In [1]: import numpy as np

In [2]: from numpy import linalg as LA

In [3]: np.set_printoptions(precision=2, suppress=True, linewidth=140, floatmode="fixed")

In [4]: data = np.loadtxt("layer15.csv", delimiter=",")

In [5]: data
Out[5]: 
array([[ 6.33, -6.71, -7.39,  0.00, -7.80,  3.86,  2.77],
       [ 5.31, -4.96, -5.00,  0.00, -6.55,  3.64,  2.05],
       [ 4.46, -3.69, -3.30,  0.00, -5.58,  3.36,  1.47],
       [ 3.85, -2.88, -2.24,  0.00, -4.91,  3.10,  1.08],
       [ 2.22, -1.17, -0.17,  0.00, -3.22,  2.16,  0.11],
       [ 2.11, -1.09, -0.09,  0.00, -3.11,  2.08,  0.06],
       [ 0.59, -0.27,  0.40,  0.00, -1.49,  0.72, -0.50],
       [ 0.43, -0.23,  0.35,  0.00, -1.27,  0.54, -0.50],
       [ 0.20, -0.18,  0.21,  0.00, -0.88,  0.27, -0.43],
       [ 0.15, -0.16,  0.16,  0.00, -0.76,  0.20, -0.39],
       [ 0.08, -0.14,  0.10,  0.00, -0.57,  0.11, -0.32],
       [ 0.06, -0.12,  0.07,  0.00, -0.48,  0.08, -0.28],
       [ 0.04,  0.18,  0.06,  0.00,  0.43,  0.06,  0.31],
       [ 0.26,  0.71,  0.53,  0.00,  1.26,  0.44,  0.98],
       [ 0.48,  1.21,  1.07,  0.00,  1.83,  0.84,  1.46],
       [ 0.85,  2.07,  2.12,  0.00,  2.67,  1.56,  2.16],
       [ 1.04,  2.52,  2.69,  0.00,  3.06,  1.94,  2.49],
       [ 2.03,  5.08,  6.11,  0.00,  5.06,  4.06,  4.04],
       [ 2.42,  6.19,  7.64,  0.00,  5.85,  4.97,  4.63],
       [ 2.46,  6.29,  7.77,  0.00,  5.91,  5.05,  4.67],
       [ 4.43, 12.52, 16.54,  0.00,  9.98,  9.94,  7.41],
       [ 4.43, 12.52, 16.55,  0.00,  9.98,  9.95,  7.41],
       [ 6.19, 18.84, 25.61,  0.00, 13.82, 14.73,  9.71],
       [ 7.18, 22.70, 31.20,  0.00, 16.09, 17.58, 10.97]])

In [6]: # null space of dimension 4

In [7]: W1 = np.array([[0, 0, 0, 0, -2, -3],
   ...:     [-2, 1, 3, 2, 2, 2],
   ...:     [2, -3, -3, -3, -3, 3],
   ...:     [3, -3, 3, -3, 0, 0],
   ...:     [-1, 3, -2, 0, 2, 2],
   ...:     [-2, 3, -1, -1, -2, 2],
   ...:     [1, -2, -3, 3, 2, -2]])

In [8]: coef = np.array([0, -4, -3, -5, -4, 0])

In [9]: act = np.maximum(data @ W1 + coef, 0)

In [10]: (act > 0).mean(axis=0)
Out[10]: array([0.50, 0.38, 0.08, 0.08, 0.00, 0.50])

In [11]: (act > 0).astype(int)
Out[11]: 
array([[1, 0, 1, 1, 0, 0],
       [1, 0, 1, 1, 0, 0],
       [1, 0, 0, 0, 0, 0],
       [1, 0, 0, 0, 0, 0],
       [1, 0, 0, 0, 0, 0],
       [1, 0, 0, 0, 0, 0],
       [1, 0, 0, 0, 0, 0],
       [1, 0, 0, 0, 0, 0],
       [1, 0, 0, 0, 0, 0],
       [1, 0, 0, 0, 0, 0],
       [1, 0, 0, 0, 0, 0],
       [1, 0, 0, 0, 0, 0],
       [0, 0, 0, 0, 0, 1],
       [0, 0, 0, 0, 0, 1],
       [0, 0, 0, 0, 0, 1],
       [0, 1, 0, 0, 0, 1],
       [0, 1, 0, 0, 0, 1],
       [0, 1, 0, 0, 0, 1],
       [0, 1, 0, 0, 0, 1],
       [0, 1, 0, 0, 0, 1],
       [0, 1, 0, 0, 0, 1],
       [0, 1, 0, 0, 0, 1],
       [0, 1, 0, 0, 0, 1],
       [0, 1, 0, 0, 0, 1]])

In [12]: LA.matrix_rank(act)
Out[12]: np.int64(5)

In [13]: cent = np.array([[1, 0, 3], [0, 0, 3], [1, 3, 0], [3, 3, 2], [0, 3, 0], [0, 1, 2]])

In [14]: W1 @ cent
Out[14]: 
array([[  0,  -9,  -6],
       [  7,  23,   5],
       [-10, -24,  -3],
       [ -3,   0,  -6],
       [ -3,   2,  10],
       [ -6, -10,   5],
       [  7,   4,  -1]])

In [15]: np.round(np.trace(LA.pinv(data) @ data), 2)
Out[15]: np.float64(3.0)

In [16]: LA.lstsq(data[:-1].T, data[-1])[2]
Out[16]: np.int32(3)

In [17]: np.unique(data.round(6), axis=0).shape
Out[17]: (24, 7)

In [18]: np.allclose(data[:-1].T @ LA.lstsq(data[:-1].T, data[-1])[0], data[-1])
Out[18]: True

In [19]: LA.inv(data)
LinAlgError: Last 2 dimensions of the array must be square


In [20]: Uu, sv, vt = LA.svd(data)

In [21]: V = vt[:(sv > 1e-8).sum()]

In [22]: rng = np.random.default_rng(3151)

In [23]: x0 = data[19] + -1 * data[3] + rng.integers(2) * np.eye(7)[3]

In [24]: x0
Out[24]: array([-1.39,  9.17, 10.01,  0.00, 10.82,  1.94,  3.60])

In [25]: np.diag(V.T @ V)
Out[25]: array([0.37, 0.29, 0.68, 0.00, 0.71, 0.43, 0.52])

In [26]: np.round(LA.norm(x0 - V.T @ V @ x0), 2)
Out[26]: np.float64(0.0)

In [27]: np.allclose(V.T @ V @ x0, x0)
Out[27]: True

In [28]: LA.matrix_rank(np.vstack([data, x0]))
Out[28]: np.int64(3)

In [29]: W0 = np.load("x.npy")

In [30]: W0
Out[30]: 
array([[2, 1, 2, 0, 1, 0, 2, 0],
       [4, 2, 4, 0, 2, 0, 4, 0],
       [0, 0, 0, 0, 0, 0, 0, 0]])

In [31]: # column 2 repeats column 0

In [32]: np.abs(np.diag(LA.qr(W0)[1])) > 1e-9
Out[32]: array([ True, False, False])

In [33]: np.allclose(W0[:-1].T @ LA.lstsq(W0[:-1].T, W0[-1])[0], W0[-1])
Out[33]: True

In [34]: np.unique(W0.round(6), axis=0).shape
Out[34]: (3, 8)

In [35]: LA.lstsq(W0[:-1].T, W0[-1])[2]
Out[35]: np.int32(1)

In [36]: W0 @ LA.pinv(W0) @ W0
Out[36]: 
array([[2.00, 1.00, 2.00, 0.00, 1.00, 0.00, 2.00, 0.00],
       [4.00, 2.00, 4.00, 0.00, 2.00, 0.00, 4.00, 0.00],
       [0.00, 0.00, 0.00, 0.00, 0.00, 0.00, 0.00, 0.00]])

In [37]: Uu, sv, vt = LA.svd(W0)

In [38]: V = vt[:(sv > 1e-8).sum()]

In [39]: x0 = W0[0] + 3 * W0[2] + rng.integers(2) * np.eye(8)[2]

In [40]: x0
Out[40]: array([2.00, 1.00, 3.00, 0.00, 1.00, 0.00, 2.00, 0.00])

In [41]: np.round(LA.norm(x0 - V.T @ V @ x0), 2)
Out[41]: np.float64(0.85)

In [42]: np.allclose(V.T @ V @ x0, x0)
Out[42]: False

In [43]: E = np.array([[3, 5, 5, -4, -2, 0, 5, -5],
    ...:     [2, -3, 3, 4, 5, 5, 2, -2],
    ...:     [-5, -2, 3, -2, -4, 2, -5, -3],
    ...:     [2, 1, 2, 5, 1, 0, 3, -1]])

In [44]: E
Out[44]: 
array([[ 3,  5,  5, -4, -2,  0,  5, -5],
       [ 2, -3,  3,  4,  5,  5,  2, -2],
       [-5, -2,  3, -2, -4,  2, -5, -3],
       [ 2,  1,  2,  5,  1,  0,  3, -1]])

In [45]: E.reshape(-1, 2)
Out[45]: 
array([[ 3,  5],
       [ 5, -4],
       [-2,  0],
       [ 5, -5],
       [ 2, -3],
       [ 3,  4],
       [ 5,  5],
       [ 2, -2],
       [-5, -2],
       [ 3, -2],
       [-4,  2],
       [-5, -3],
       [ 2,  1],
       [ 2,  5],
       [ 1,  0],
       [ 3, -1]])

In [46]: T = E.reshape(4, 2, -1)

In [47]: np.einsum("ihd,jhd->hij", T, T).shape
Out[47]: (2, 4, 4)

In [48]: T.transpose(1, 0, 2)
Out[48]: 
array([[[ 3,  5,  5, -4],
        [ 2, -3,  3,  4],
        [-5, -2,  3, -2],
        [ 2,  1,  2,  5]],

       [[-2,  0,  5, -5],
        [ 5,  5,  2, -2],
        [-4,  2, -5, -3],
        [ 1,  0,  3, -1]]])

In [49]: Y = E / np.sqrt((E ** 2).mean(axis=1, keepdims=True))

In [50]: LA.matrix_rank(Y) == LA.matrix_rank(E)
Out[50]: np.True_

In [51]: LA.matrix_rank(E - E.mean(axis=1, keepdims=True))
Out[51]: np.int64(4)

In [52]: E - E.mean(axis=1, keepdims=True)
Out[52]: 
array([[ 2.12,  4.12,  4.12, -4.88, -2.88, -0.88,  4.12, -5.88],
       [ 0.00, -5.00,  1.00,  2.00,  3.00,  3.00,  0.00, -4.00],
       [-3.00,  0.00,  5.00,  0.00, -2.00,  4.00, -3.00, -1.00],
       [ 0.38, -0.62,  0.38,  3.38, -0.62, -1.62,  1.38, -2.62]])

In [53]: def softmax(z):
    ...:     e = np.exp(z - z.max(axis=-1, keepdims=True))
    ...:     return e / e.sum(axis=-1, keepdims=True)
    ...: 

In [54]: np.round(softmax(E[3]), 2) + 0
Out[54]: array([0.04, 0.01, 0.04, 0.78, 0.01, 0.01, 0.11, 0.00])

In [55]: att = E @ E.T / np.sqrt(8)

In [56]: np.round(softmax(att + np.triu(np.full(att.shape, -np.inf), 1)), 2) + 0
Out[56]: 
array([[1.00, 0.00, 0.00, 0.00],
       [0.00, 1.00, 0.00, 0.00],
       [0.00, 0.00, 1.00, 0.00],
       [0.00, 0.15, 0.00, 0.85]])

In [57]: np.round(softmax(att), 2) + 0
Out[57]: 
array([[1.00, 0.00, 0.00, 0.00],
       [0.00, 1.00, 0.00, 0.00],
       [0.00, 0.00, 1.00, 0.00],
       [0.00, 0.15, 0.00, 0.85]])

In [58]: softmax(att)[3] @ E
Out[58]: array([ 2.00,  0.42,  2.15,  4.85,  1.58,  0.73,  2.85, -1.15])

In [59]: r0 = np.array([1, 3, 2])

In [60]: np.cross(E[1, :3], E[0, :3])
Out[60]: array([-30,  -1,  19])

In [61]: np.polyval(r0, E[1])
Out[61]: array([12,  2, 20, 30, 42, 42, 12,  0])

In [62]: Y = np.array([[-2]])

In [63]: cent = np.array([[9, 7, 7, 3, 1, 6, 9],
    ...:     [7, 2, 3, 2, 7, 2, 3],
    ...:     [6, 3, 8, 7, 6, 2, 6],
    ...:     [1, 4, 3, 2, 8, 1, 6],
    ...:     [6, 5, 8, 5, 8, 9, 5],
    ...:     [5, 0, 6, 4, 5, 4, 8],
    ...:     [4, 6, 2, 1, 6, 0, 4]])

In [64]: feats = np.block([[Y, np.zeros((1, 7))], [np.zeros((7, 1)), cent]])

In [65]: feats
Out[65]: 
array([[-2.00,  0.00,  0.00,  0.00,  0.00,  0.00,  0.00,  0.00],
       [ 0.00,  9.00,  7.00,  7.00,  3.00,  1.00,  6.00,  9.00],
       [ 0.00,  7.00,  2.00,  3.00,  2.00,  7.00,  2.00,  3.00],
       [ 0.00,  6.00,  3.00,  8.00,  7.00,  6.00,  2.00,  6.00],
       [ 0.00,  1.00,  4.00,  3.00,  2.00,  8.00,  1.00,  6.00],
       [ 0.00,  6.00,  5.00,  8.00,  5.00,  8.00,  9.00,  5.00],
       [ 0.00,  5.00,  0.00,  6.00,  4.00,  5.00,  4.00,  8.00],
       [ 0.00,  4.00,  6.00,  2.00,  1.00,  6.00,  0.00,  4.00]])

In [66]: # 2 groups of indices that never mix

In [67]: r0 = np.array([7, 2, -8])

In [68]: np.convolve(feats[6], r0)
Out[68]: array([  0.00,  35.00,  10.00,   2.00,  40.00,  -5.00,   6.00,  24.00, -16.00, -64.00])

In [69]: np.array([np.convolve(row, r0, "same") for row in feats])
Out[69]: 
array([[ -4.00,  16.00,   0.00,   0.00,   0.00,   0.00,   0.00,   0.00],
       [ 63.00,  67.00,  -9.00, -21.00, -43.00,  20.00,  67.00, -30.00],
       [ 49.00,  28.00, -31.00,   4.00,  29.00,  12.00, -31.00, -10.00],
       [ 42.00,  33.00,  14.00,  41.00,  -8.00, -30.00,  -2.00,  -4.00],
       [  7.00,  30.00,  21.00, -12.00,  36.00,   7.00, -20.00,   4.00],
       [ 42.00,  47.00,  18.00,  11.00,   2.00,  39.00, -11.00, -62.00],
       [ 35.00,  10.00,   2.00,  40.00,  -5.00,   6.00,  24.00, -16.00],
       [ 28.00,  50.00,  -6.00, -37.00,  28.00,   4.00, -20.00,   8.00]])

In [70]: np.correlate(feats[6], feats[3], "full")
Out[70]: array([  0.00,  30.00,  10.00,  66.00,  71.00, 114.00, 115.00, 192.00, 125.00, 164.00, 127.00, 106.00,  48.00,  48.00,   0.00])

In [71]: Uu, sv, vt = LA.svd(feats)

In [72]: np.argmax(sv[:-1] / (sv[1:] + 1e-6)) + 1
Out[72]: np.int64(7)

In [73]: Y = Uu[:, :7] @ np.diag(sv[:7]) @ vt[:7]

In [74]: round(float(np.abs(feats - Y).max()), 2)
Out[74]: 0.0

In [75]: LA.matrix_rank(feats, rtol=0.05)
Out[75]: np.int64(7)

In [76]: round(float(LA.norm(feats - Y) / LA.norm(feats)), 2)
Out[76]: 0.0

In [77]: feats @ feats
Out[77]: 
array([[  4.00,   0.00,   0.00,   0.00,   0.00,   0.00,   0.00,   0.00],
       [  0.00, 247.00, 169.00, 211.00, 134.00, 216.00, 118.00, 251.00],
       [  0.00, 161.00, 123.00, 159.00,  96.00, 139.00, 125.00, 162.00],
       [  0.00, 200.00, 166.00, 208.00, 138.00, 225.00, 127.00, 223.00],
       [  0.00, 134.00, 108.00, 131.00,  86.00, 168.00,  98.00, 123.00],
       [  0.00, 255.00, 166.00, 264.00, 175.00, 268.00, 175.00, 279.00],
       [  0.00, 167.00, 142.00, 175.00, 114.00, 181.00, 107.00, 194.00],
       [  0.00, 143.00, 104.00, 121.00,  74.00, 138.00,  95.00, 118.00]])

In [78]: round(float(LA.det(feats)), 2)
Out[78]: -1332.0

In [79]: (feats != 0).astype(int)
Out[79]: 
array([[1, 0, 0, 0, 0, 0, 0, 0],
       [0, 1, 1, 1, 1, 1, 1, 1],
       [0, 1, 1, 1, 1, 1, 1, 1],
       [0, 1, 1, 1, 1, 1, 1, 1],
       [0, 1, 1, 1, 1, 1, 1, 1],
       [0, 1, 1, 1, 1, 1, 1, 1],
       [0, 1, 0, 1, 1, 1, 1, 1],
       [0, 1, 1, 1, 1, 1, 0, 1]])

In [80]: np.sort(LA.eigvals(feats).real)
Out[80]: array([-5.50, -2.00, -0.02,  0.62,  0.62,  0.64,  6.67, 33.98])

In [81]: (LA.matrix_power((feats != 0) + (feats.T != 0) + np.eye(8), 8) > 0).astype(int)
Out[81]: 
array([[1, 0, 0, 0, 0, 0, 0, 0],
       [0, 1, 1, 1, 1, 1, 1, 1],
       [0, 1, 1, 1, 1, 1, 1, 1],
       [0, 1, 1, 1, 1, 1, 1, 1],
       [0, 1, 1, 1, 1, 1, 1, 1],
       [0, 1, 1, 1, 1, 1, 1, 1],
       [0, 1, 1, 1, 1, 1, 1, 1],
       [0, 1, 1, 1, 1, 1, 1, 1]])

In [82]: z = rng.permutation(8)

In [83]: z
Out[83]: array([3, 4, 7, 1, 6, 2, 0, 5])

In [84]: Y = feats[z][:, z]

In [85]: np.diag(Y)
Out[85]: array([ 8.00,  2.00,  4.00,  9.00,  4.00,  2.00, -2.00,  8.00])

In [86]: np.round(LA.det(Y), 2), np.round(LA.det(feats[z]), 2)
Out[86]: (np.float64(-1332.0), np.float64(-1332.0))

In [87]: np.allclose(Y, feats)
Out[87]: False

In [88]: np.trace(Y)
Out[88]: np.float64(35.0)
